$ python3 -q
>>> import numpy as np
>>> np.set_printoptions(suppress=True, linewidth=120)
>>> def tidy(a):
...     return np.round(a, 2) + 0
... 
>>> F = np.load("w.npy")
>>> tidy(F)
array([[ 25.14, -50.48,  15.42, -21.52],
       [ 20.35, -39.08,  10.26, -13.67],
       [ 15.65, -28.52,   5.56,  -6.98],
       [ 10.93, -18.72,   1.43,  -1.64],
       [  8.82, -14.66,  -0.12,   0.13],
       [  8.59, -14.23,  -0.28,   0.3 ],
       [  5.35,  -8.56,  -1.99,   1.87],
       [  3.97,  -6.36,  -2.34,   2.02],
       [  2.05,  -3.45,  -2.15,   1.5 ],
       [  0.  ,   0.  ,   0.  ,   0.  ],
       [ -0.38,   0.97,   0.88,  -0.24],
       [ -1.24,   4.63,   3.79,   0.33],
       [ -1.54,   6.66,   5.03,   1.27],
       [ -1.77,   8.6 ,   6.03,   2.41],
       [ -2.52,  15.94,   8.74,   7.79],
       [ -3.44,  25.55,  10.86,  15.97],
       [ -5.04,  41.52,  12.66,  30.69],
       [ -5.79,  48.66,  13.05,  37.49]])
>>> # looks like rank 3
>>> vec = np.array([3, 0, -3, 7])
>>> a = np.maximum(F @ vec, 0)
>>> tidy(np.maximum(F @ (3 * vec), 0))
array([  0.  ,   0.  ,   0.  ,  51.06,  83.31,  86.07, 105.4 ,  99.25,  69.3 ,   0.  ,   0.  ,   0.  ,   0.  ,   0.  ,
        62.2 , 206.76, 485.25, 617.65])
>>> np.flatnonzero(a > 1e-9)
array([ 3,  4,  5,  6,  7,  8, 14, 15, 16, 17])
>>> tidy(np.tanh(F @ vec))
array([-1.  , -1.  , -1.  ,  1.  ,  1.  ,  1.  ,  1.  ,  1.  ,  1.  , -0.02, -1.  , -1.  , -1.  , -1.  ,  1.  ,  1.  ,
        1.  ,  1.  ])
>>> np.argsort(-np.linalg.norm(F, axis=0).round(6), kind="stable")[:3]
array([1, 3, 0])
>>> np.linalg.cond(F) > 100
np.True_
>>> r0 = np.array([1, 0])
>>> r1 = np.array([-3, 2])
>>> mat = r0[:, None] + r1[None, :]
>>> mat
array([[-2,  3],
       [-3,  2]])
>>> Q, Rm = np.linalg.qr(mat)
>>> np.allclose(Rm.T @ Rm, mat.T @ mat)
True
>>> tidy(Rm)
array([[ 3.61, -3.33],
       [ 0.  , -1.39]])
>>> Q.shape, Rm.shape
((2, 2), (2, 2))
>>> tidy(Q)
array([[-0.55, -0.83],
       [-0.83,  0.55]])
>>> tidy(Q @ Rm)
array([[-2.,  3.],
       [-3.,  2.]])
>>> tidy(Q.T @ Q)
array([[1., 0.],
       [0., 1.]])
>>> vec = np.array([0, -3])
>>> a = np.maximum(mat @ vec, 0)
>>> np.flatnonzero(a > 1e-9)
array([], dtype=int64)
>>> np.maximum(mat @ vec, 0) - np.maximum(-mat @ vec, 0)
array([-9, -6])
>>> mat * (a > 1e-9)[:, None]
array([[0, 0],
       [0, 0]])
>>> tidy(np.linalg.det(mat[::-1]))
np.float64(-5.0)
>>> tidy(np.linalg.det(mat.T))
np.float64(5.0)
>>> tidy(np.linalg.eigvals(mat).sum().real)
np.float64(0.0)
>>> tidy(np.poly(mat))
array([1., 0., 5.])
>>> tidy(np.linalg.eigvals(mat))
array([0.+2.24j, 0.-2.24j])
>>> tidy(np.linalg.det(2 * mat)), tidy(np.linalg.det(mat))
(np.float64(20.0), np.float64(5.0))
>>> M = np.load("m.npy")
>>> M
array([[-1.8, -1.2,  2. ],
       [ 0.7,  0.8,  0.3],
       [ 0.7, -0.7,  0.1],
       [-1.3,  0.1, -1. ],
       [-0.3,  0.2, -1. ],
       [ 0.3, -1.8, -0.1],
       [-0.1, -1.3,  0.3],
       [-0.4,  1.5, -1. ],
       [-1. , -0.8,  0.1],
       [ 0.6,  0.9,  0. ],
       [ 1.3, -0.7, -0.8],
       [-0.2, -1.7, -0.6],
       [ 0.6, -0.1, -0.5],
       [ 0.7,  0.5,  0.8],
       [ 9. ,  7. , -1. ],
       [ 0.2, -0.4, -1. ],
       [-0.2, -0.1, -0.8],
       [-0.5, -1.6, -1.1]])
>>> cen = M - M.mean(axis=0)
>>> V = np.linalg.svd(cen)[2][:1]
>>> M2 = cen - cen @ V.T @ V
>>> tidy(np.linalg.norm(M2) / np.linalg.norm(cen))
np.float64(0.36)
>>> tidy(np.diag(V.T @ V))
array([0.58, 0.42, 0.01])
>>> np.linalg.norm(M2, axis=1).round(6).argmax()
np.int64(0)
>>> tidy(M2.std(axis=0))
array([0.5 , 0.59, 0.76])
>>> tidy((cen @ V.T).std(axis=0))
array([2.83])
>>> A = np.array([[0.6, -0.4, 0.4, -0.4, -0.4],
...     [-0.4, 0.6, 0.4, -0.4, -0.4],
...     [0.4, 0.4, 0.6, 0.4, 0.4],
...     [-0.4, -0.4, 0.4, 0.6, -0.4],
...     [-0.4, -0.4, 0.4, -0.4, 0.6]])
>>> A
array([[ 0.6, -0.4,  0.4, -0.4, -0.4],
       [-0.4,  0.6,  0.4, -0.4, -0.4],
       [ 0.4,  0.4,  0.6,  0.4,  0.4],
       [-0.4, -0.4,  0.4,  0.6, -0.4],
       [-0.4, -0.4,  0.4, -0.4,  0.6]])
>>> # symmetric
>>> M2 = np.linalg.inv(A)
>>> np.allclose(M2, A.T)
True
>>> (np.abs(M2) > 1e-9).astype(int)
array([[1, 1, 1, 1, 1],
       [1, 1, 1, 1, 1],
       [1, 1, 1, 1, 1],
       [1, 1, 1, 1, 1],
       [1, 1, 1, 1, 1]])
>>> vals, V = np.linalg.eig(A)
>>> tidy(vals)
array([ 1., -1.,  1.,  1.,  1.])
>>> tidy(np.sort(np.linalg.eigvals(np.linalg.inv(A))))
array([-1.+0.j,  1.+0.j,  1.+0.j,  1.+0.j,  1.+0.j])
>>> np.prod(vals)
np.float64(-1.0)
>>> T = np.stack([A, -2 * A, A[::-1]])
>>> T.sum(axis=0)
array([[-1.,  0.,  0.,  0.,  1.],
       [ 0., -1.,  0.,  1.,  0.],
       [ 0.,  0.,  0.,  0.,  0.],
       [ 0.,  1.,  0., -1.,  0.],
       [ 1.,  0.,  0.,  0., -1.]])
>>> (T @ A.T).shape
(3, 5, 5)
>>> tidy(np.einsum("bij,cij->bc", T, T))
array([[  5., -10.,   1.],
       [-10.,  20.,  -2.],
       [  1.,  -2.,   5.]])
>>> tidy(np.linalg.det(T))
array([-1., 32., -1.])
>>> T.shape
(3, 5, 5)
>>> tidy(np.linalg.norm(T, axis=(1, 2)))
array([2.24, 4.47, 2.24])
>>> theta = np.radians(30)
>>> Rm = np.eye(5)
>>> Rm[0, 0] = Rm[2, 2] = np.cos(theta)
>>> Rm[0, 2], Rm[2, 0] = -np.sin(theta), np.sin(theta)
>>> tidy(Rm)
array([[ 0.87,  0.  , -0.5 ,  0.  ,  0.  ],
       [ 0.  ,  1.  ,  0.  ,  0.  ,  0.  ],
       [ 0.5 ,  0.  ,  0.87,  0.  ,  0.  ],
       [ 0.  ,  0.  ,  0.  ,  1.  ,  0.  ],
       [ 0.  ,  0.  ,  0.  ,  0.  ,  1.  ]])
>>> M2 = A @ Rm.T
>>> tidy(np.linalg.svd(A, compute_uv=False)), tidy(np.linalg.svd(M2, compute_uv=False))
(array([1., 1., 1., 1., 1.]), array([1., 1., 1., 1., 1.]))
>>> tidy(M2)
array([[ 0.32, -0.4 ,  0.65, -0.4 , -0.4 ],
       [-0.55,  0.6 ,  0.15, -0.4 , -0.4 ],
       [ 0.05,  0.4 ,  0.72,  0.4 ,  0.4 ],
       [-0.55, -0.4 ,  0.15,  0.6 , -0.4 ],
       [-0.55, -0.4 ,  0.15, -0.4 ,  0.6 ]])
>>> vals, V = np.linalg.eigh(A)
>>> vec = np.array([0, 2, 3, 1, -2])
>>> tidy(V * np.abs(vals) @ V.T)
array([[1., 0., 0., 0., 0.],
       [0., 1., 0., 0., 0.],
       [0., 0., 1., 0., 0.],
       [0., 0., 0., 1., 0.],
       [0., 0., 0., 0., 1.]])
>>> tidy(vec @ A @ vec / (vec @ vec)), tidy(vals[0]), tidy(vals[-1])
(np.float64(0.91), np.float64(-1.0), np.float64(1.0))
>>> tidy(np.linalg.eigvalsh(A[1:, 1:]))
array([-0.6,  1. ,  1. ,  1. ])
>>> tidy(vec @ A @ vec)
np.float64(16.4)
>>> np.abs(A).sum(axis=1).max(), tidy(np.abs(vals).max())
(np.float64(2.2), np.float64(1.0))
>>> r0 = np.array([2, 0, 3, 1]) + 0.5
>>> feats = np.outer(r0, r0) / (r0 @ r0)
>>> tidy(feats)
array([[0.3 , 0.06, 0.42, 0.18],
       [0.06, 0.01, 0.08, 0.04],
       [0.42, 0.08, 0.58, 0.25],
       [0.18, 0.04, 0.25, 0.11]])
>>> # projection: eigenvalues are 0 or 1
>>> np.argsort(-np.linalg.norm(feats, axis=0).round(6), kind="stable")[:3]
array([2, 0, 3])
>>> np.linalg.cond(feats) > 100
np.True_
>>> [round(float(x), 2) for x in np.linalg.svd(feats, compute_uv=False)[:3]]
[1.0, 0.0, 0.0]
>>> np.linalg.matrix_rank(feats, rtol=0.1)
np.int64(1)
>>> r0 = np.array([-3, 1, 2])
>>> m1 = r0[np.abs(np.subtract.outer(np.arange(3), np.arange(3)))]
>>> m1
array([[-3,  1,  2],
       [ 1, -3,  1],
       [ 2,  1, -3]])
>>> [round(float(np.linalg.det(m1[:i, :i])), 2) + 0 for i in range(1, 4)]
[-3.0, 8.0, -5.0]
>>> np.all(np.linalg.eigvalsh(m1) > 0)
np.False_
>>> tidy(np.linalg.eigvalsh(m1).min())
np.float64(-5.0)
>>> X = np.loadtxt("block14.csv", delimiter=",")
>>> X
array([[2., 1., 0., 0., 0.],
       [0., 2., 1., 0., 0.],
       [0., 0., 2., 1., 0.],
       [0., 0., 0., 2., 1.],
       [0., 0., 0., 0., 2.]])
>>> # triangular, det is the product of the diagonal
>>> P = np.triu(np.array([[5, 5, 4, -4, 2],
...     [-3, -3, -4, -3, -3],
...     [-3, 3, -3, -1, 5],
...     [3, -2, -5, -1, 0],
...     [1, -2, 2, -2, 0]]), 1) + np.eye(5)
>>> M2 = P @ X @ np.linalg.inv(P)
>>> P @ X - X @ P
array([[ 0.,  0.,  9.,  7., -1.],
       [ 0.,  0.,  0., -3., -8.],
       [ 0.,  0.,  0.,  0., -1.],
       [ 0.,  0.,  0.,  0.,  0.],
       [ 0.,  0.,  0.,  0.,  0.]])
>>> M2
array([[  2.,   1.,   9.,  16., -46.],
       [  0.,   2.,   1.,  -3.,  -8.],
       [  0.,   0.,   2.,   1.,  -1.],
       [  0.,   0.,   0.,   2.,   1.],
       [  0.,   0.,   0.,   0.,   2.]])
>>> np.linalg.matrix_rank(M2)
np.int64(5)
>>> np.poly(M2)
array([  1., -10.,  40., -80.,  80., -32.])
>>> np.trace(M2), np.trace(X)
(np.float64(10.0), np.float64(10.0))
>>> np.kron(np.eye(2, dtype=int), X)
array([[2., 1., 0., 0., 0., 0., 0., 0., 0., 0.],
       [0., 2., 1., 0., 0., 0., 0., 0., 0., 0.],
       [0., 0., 2., 1., 0., 0., 0., 0., 0., 0.],
       [0., 0., 0., 2., 1., 0., 0., 0., 0., 0.],
       [0., 0., 0., 0., 2., 0., 0., 0., 0., 0.],
       [0., 0., 0., 0., 0., 2., 1., 0., 0., 0.],
       [0., 0., 0., 0., 0., 0., 2., 1., 0., 0.],
       [0., 0., 0., 0., 0., 0., 0., 2., 1., 0.],
       [0., 0., 0., 0., 0., 0., 0., 0., 2., 1.],
       [0., 0., 0., 0., 0., 0., 0., 0., 0., 2.]])
>>> tidy(np.linalg.eigvals(X).sum().real)
np.float64(10.0)
>>> tidy(np.linalg.det(X.T))
np.float64(32.0)
>>> M2 = np.array([[2], [2], [1]])
>>> C = np.array([[-3, 2, 0, 3, -3]])
>>> data = M2 @ C
>>> data
array([[-6,  4,  0,  6, -6],
       [-6,  4,  0,  6, -6],
       [-3,  2,  0,  3, -3]])
>>> np.linalg.matrix_rank(data)
np.int64(1)
>>> data.sum(axis=1)
array([-2, -2, -1])
>>> np.abs(data).max()
np.int64(6)
>>> np.unravel_index(np.abs(data).argmax(), data.shape)
(np.int64(0), np.int64(0))
>>> data.shape
(3, 5)
>>> [round(float(x), 2) for x in np.linalg.svd(data, compute_uv=False)[:3]]
[16.7, 0.0, 0.0]
>>> np.linalg.cond(data) > 100
np.True_
